% ipython --no-banner

In [1]: import numpy as np

In [2]: from numpy import linalg as LA

In [3]: np.set_printoptions(precision=2, suppress=True, linewidth=160, legacy="1.25")

In [4]: M = np.loadtxt("dump.csv", delimiter=",")

In [5]: M
Out[5]: 
array([[ 2.,  2.,  0.,  0.],
       [ 0., -1.,  0.,  0.],
       [ 0.,  0.,  0.,  0.],
       [ 0.,  0.,  0., -1.]])

In [6]: # 3 groups of indices that never mix

In [7]: Uu, sig, VT = LA.svd(M)

In [8]: evecs = VT[:(sig > 1e-8).sum()]

In [9]: rng = np.random.default_rng(65800)

In [10]: x = M[2] + 4 * M[1] + rng.integers(2) * np.eye(4)[3]

In [11]: x
Out[11]: array([ 0., -4.,  0.,  1.])

In [12]: LA.matrix_rank(np.vstack([M, x]))
Out[12]: 3

In [13]: np.diag(evecs.T @ evecs)
Out[13]: array([1., 1., 0., 1.])

In [14]: round(LA.norm(M, 2) / LA.norm(M), 2)
Out[14]: 0.92

In [15]: LA.matrix_rank(M, rtol=0.1)
Out[15]: 3

In [16]: proj = np.triu(np.array([[-4, 2, -4, 3], [-2, 0, -3, -3], [-4, 4, 1, 1], [-4, -2, 2, -1]]), 1) + np.eye(4)

In [17]: out = proj @ M @ LA.inv(proj)

In [18]: round(float(LA.det(out)), 2)
Out[18]: 0.0

In [19]: proj @ M - M @ proj
Out[19]: 
array([[ 0., -6., 14., -3.],
       [ 0.,  0., -3.,  0.],
       [ 0.,  0.,  0., -1.],
       [ 0.,  0.,  0.,  0.]])

In [20]: np.einsum("ii->", M)
Out[20]: 0.0

In [21]: np.einsum("ij,ji->", M, M)
Out[21]: 6.0

In [22]: round(float(LA.eigvals(M).sum().real), 2)
Out[22]: 0.0

In [23]: round(LA.det(2 * M), 2), round(LA.det(M), 2)
Out[23]: (0.0, 0.0)

In [24]: np.kron(np.eye(2, dtype=int), M)
Out[24]: 
array([[ 2.,  2.,  0.,  0.,  0.,  0.,  0.,  0.],
       [ 0., -1.,  0.,  0.,  0., -0.,  0.,  0.],
       [ 0.,  0.,  0.,  0.,  0.,  0.,  0.,  0.],
       [ 0.,  0.,  0., -1.,  0.,  0.,  0., -0.],
       [ 0.,  0.,  0.,  0.,  2.,  2.,  0.,  0.],
       [ 0., -0.,  0.,  0.,  0., -1.,  0.,  0.],
       [ 0.,  0.,  0.,  0.,  0.,  0.,  0.,  0.],
       [ 0.,  0.,  0., -0.,  0.,  0.,  0., -1.]])

In [25]: Uu, sig, VT = LA.svd(M)

In [26]: np.argmax(sig[:-1] / (sig[1:] + 1e-6)) + 1
Out[26]: 3

In [27]: sig
Out[27]: array([2.92, 1.  , 0.68, 0.  ])

In [28]: out = Uu[:, :3] @ np.diag(sig[:3]) @ VT[:3]

In [29]: LA.matrix_rank(out)
Out[29]: 3

In [30]: np.round(LA.norm(M - out) / LA.norm(M), 2)
Out[30]: 0.0

In [31]: round(LA.norm(M - out, 2), 2), sig[3]
Out[31]: (0.0, 0.0)

In [32]: mat = np.load("mat.npy")

In [33]: mat
Out[33]: 
array([[-1. , -0.2, -0.4,  0.3,  0. , -1.4, -1.5],
       [ 1.3,  0.5, -1. , -0.1,  0. ,  0.5,  0.2],
       [ 0. ,  0.2, -2.4,  1.7,  0.9,  0.4, -0.3],
       [ 0.5,  1.1,  0.3,  0. ,  1.7, -0.7, -0.8],
       [-0.4,  1.3,  0.6,  0.5,  0.7, -0.8, -0.7]])

In [34]: out = np.array([[0, -2], [5, 4], [4, 2], [0, -4], [2, 5], [-1, -3], [-3, -2]])

In [35]: np.einsum("ij->j", mat)
Out[35]: array([ 0.4,  2.9, -2.9,  2.4,  3.3, -2. , -3.1])

In [36]: LA.matrix_rank(mat @ out)
Out[36]: 2

In [37]: np.einsum("ik,kj->ij", mat, out)
Out[37]: 
array([[ 3.3,  6.4],
       [-2.6, -4.1],
       [-6.3, -6.9],
       [13.2, 16.2],
       [13.2, 12.5]])

In [38]: LA.matrix_rank(np.vstack([mat, out.T]))
Out[38]: 7

In [39]: np.einsum("ij,ij->i", mat, mat)
Out[39]: array([5.5 , 3.24, 9.75, 5.57, 4.08])

In [40]: f, r1 = mat[0], mat[2]

In [41]: f @ f
Out[41]: 5.5

In [42]: pr = (f @ r1) / (f @ f) * f

In [43]: r1 - pr
Out[43]: array([ 0.24,  0.25, -2.3 ,  1.63,  0.9 ,  0.74,  0.06])

In [44]: np.round(LA.norm(M, 2), 2)
Out[44]: 2.92

In [45]: round(float(LA.norm(M) ** 2 / LA.norm(M, 2) ** 2), 2)
Out[45]: 1.17

In [46]: round(float(LA.norm(M[1] - M[2])), 2)
Out[46]: 1.0

In [47]: round(float(LA.norm(M, "nuc")), 2)
Out[47]: 4.61

In [48]: LA.norm(M, axis=0)
Out[48]: array([2.  , 2.24, 0.  , 1.  ])

In [49]: out = mat / LA.norm(mat, axis=1, keepdims=True)

In [50]: C2 = out @ out.T

In [51]: round(float(np.degrees(np.arccos(np.clip(C2[0, 2], -1, 1)))), 2)
Out[51]: 79.62

In [52]: LA.norm(out, axis=1)
Out[52]: array([1., 1., 1., 1., 1.])

In [53]: (np.abs(C2) > 0.9).astype(int)
Out[53]: 
array([[1, 0, 0, 0, 0],
       [0, 1, 0, 0, 0],
       [0, 0, 1, 0, 0],
       [0, 0, 0, 1, 0],
       [0, 0, 0, 0, 1]])

In [54]: W1 = np.array([[-2, 0, 0],
    ...:     [2, -2, -2],
    ...:     [2, -5, 1],
    ...:     [-1, -5, -2],
    ...:     [1, 1, -1],
    ...:     [3, 1, 4],
    ...:     [-5, 3, 5]])

In [55]: b = np.array([-1, 0, -3])

In [56]: H = np.maximum(mat @ W1 + b, 0)

In [57]: (H > 0).mean(axis=0)
Out[57]: array([0.6, 0.4, 0. ])

In [58]: (H > 0).astype(int)
Out[58]: 
array([[1, 0, 0],
       [0, 1, 0],
       [0, 1, 0],
       [1, 0, 0],
       [1, 0, 0]])

In [59]: H
Out[59]: 
array([[2.8, 0. , 0. ],
       [0. , 5.6, 0. ],
       [0. , 3.5, 0. ],
       [4.4, 0. , 0. ],
       [4.9, 0. , 0. ]])

In [60]: cent = np.array([[-2, 1, 0], [2, 0, -2], [-2, -1, -2]])

In [61]: (H @ cent).round(6).argmax(axis=1)
Out[61]: array([1, 0, 0, 1, 1])

In [62]: H @ cent
Out[62]: 
array([[ -5.6,   2.8,   0. ],
       [ 11.2,   0. , -11.2],
       [  7. ,   0. ,  -7. ],
       [ -8.8,   4.4,   0. ],
       [ -9.8,   4.9,   0. ]])
